$ python3 -q
>>> import numpy as np
>>> np.set_printoptions(precision=2, suppress=True, linewidth=120, legacy="1.25")
>>> E = np.loadtxt("run14.csv", delimiter=",")
>>> print(E)
[[-0.4  -1.6   1.   -0.1   0.5 ]
 [-8.01 -0.3  -2.2  -2.   -1.6 ]
 [-5.99  0.1   0.9  -1.5  -0.9 ]
 [-0.4  -0.5  -0.2  -0.1   1.6 ]
 [ 1.59 -0.3   0.    0.4  -0.5 ]
 [-9.61  0.1  -1.3  -2.4   0.6 ]
 [ 1.6   0.5   0.2   0.4   1.2 ]
 [-2.78 -0.3  -0.5  -0.7   0.3 ]
 [ 2.81  0.3  -0.8   0.7   0.1 ]
 [ 1.21  0.    0.2   0.3   0.2 ]
 [-0.82 -1.3   0.5  -0.2   0.9 ]
 [ 2.01  0.1   0.4   0.5   0.1 ]
 [ 2.03 -1.   -0.1   0.5  -0.2 ]
 [-1.21  0.4  -0.3  -0.3   0.3 ]
 [ 3.22 -1.5   0.2   0.8  -0.1 ]]
>>> lab = E[:, 4] > np.median(E[:, 4])
>>> u = E[lab].mean(axis=0) - E[~lab].mean(axis=0)
>>> print(((E - E.mean(axis=0)) @ u > 0).astype(int))
[0 1 1 1 0 1 0 1 0 0 1 0 0 1 0]
>>> print(np.round((((E - E.mean(axis=0)) @ u > 0) == lab).mean(), 2))
0.73
>>> print(lab.astype(int))
[1 0 0 1 0 1 1 1 0 0 1 0 0 1 0]
>>> print(u)
[-1.8  -0.06  0.09 -0.45  1.13]
>>> cov = np.cov(E, rowvar=False)
>>> print(np.polyfit(E[:, 2], E[:, 1], 1))
[-0.26 -0.39]
>>> print(round(np.corrcoef(E[:, 2], E[:, 1])[0, 1], 2))
-0.31
>>> print(np.argwhere(np.triu(np.abs(np.corrcoef(E.T)) > 0.8, 1)))
[[0 3]]
>>> print(E.std(axis=0))
[3.84 0.67 0.8  0.96 0.77]
>>> print(np.median(E, axis=0))
[-0.4 -0.3  0.  -0.1  0.2]
>>> print(np.corrcoef(E.T))
[[ 1.   -0.2   0.51  1.    0.3 ]
 [-0.2   1.   -0.31 -0.2  -0.03]
 [ 0.51 -0.31  1.    0.51  0.31]
 [ 1.   -0.2   0.51  1.    0.3 ]
 [ 0.3  -0.03  0.31  0.3   1.  ]]
>>> print(np.argsort(-E.std(axis=0).round(6), kind="stable"))
[0 3 2 4 1]
>>> D = np.linalg.norm(E[:, None] - E[None], axis=-1)
>>> print(np.unravel_index(D.round(6).argmax(), D.shape))
(5, 14)
>>> print(D[:5, :5])
[[ 0.    8.82  6.17  1.96  2.81]
 [ 8.82  0.    3.82  8.71 10.2 ]
 [ 6.17  3.82  0.    6.41  7.89]
 [ 1.96  8.71  6.41  0.    2.95]
 [ 2.81 10.2   7.89  2.95  0.  ]]
>>> print(np.flatnonzero(D[12] < D.mean() / 2))
[ 4  6  8  9 11 12 14]
>>> print(D[12].round(6).argsort(kind="stable")[:4])
[12  4 11 14]
>>> cent = E[[8, 11]].astype(float)
>>> for _ in range(7):
...     lab = np.linalg.norm(E[:, None] - cent, axis=-1).argmin(axis=1)
...     cent = np.array([E[lab == j].mean(axis=0) for j in range(2)])
... 
>>> print(lab)
[0 1 1 0 0 1 0 0 0 0 0 0 0 0 0]
>>> print(np.abs(cent[1] - cent[0]).argmax())
0
>>> print(cent)
[[ 0.74 -0.43  0.05  0.18  0.37]
 [-7.87 -0.03 -0.87 -1.97 -0.63]]
>>> feats = np.loadtxt("case4.csv", delimiter=",")
>>> print(feats)
[[-3. -2. -1.  0.  1.  2.]
 [ 3.  4.  5.  6.  7.  8.]
 [ 9. 10. 11. 12. 13. 14.]
 [15. 16. 17. 18. 19. 20.]
 [21. 22. 23. 24. 25. 26.]]
>>> rank = np.linalg.matrix_rank(feats)
>>> print(rank)
2
>>> ns = np.linalg.svd(feats)[2][rank:].T
>>> print(ns.shape)
(6, 4)
>>> print([int(np.linalg.matrix_rank(feats[:i])) for i in range(1, len(feats) + 1)])
[1, 2, 2, 2, 2]
>>> print(np.allclose(feats @ ns, 0))
True
>>> print(ns @ ns.T)
[[ 0.48 -0.38 -0.24 -0.1   0.05  0.19]
 [-0.38  0.7  -0.21 -0.12 -0.04  0.05]
 [-0.24 -0.21  0.82 -0.15 -0.12 -0.1 ]
 [-0.1  -0.12 -0.15  0.82 -0.21 -0.24]
 [ 0.05 -0.04 -0.12 -0.21  0.7  -0.38]
 [ 0.19  0.05 -0.1  -0.24 -0.38  0.48]]
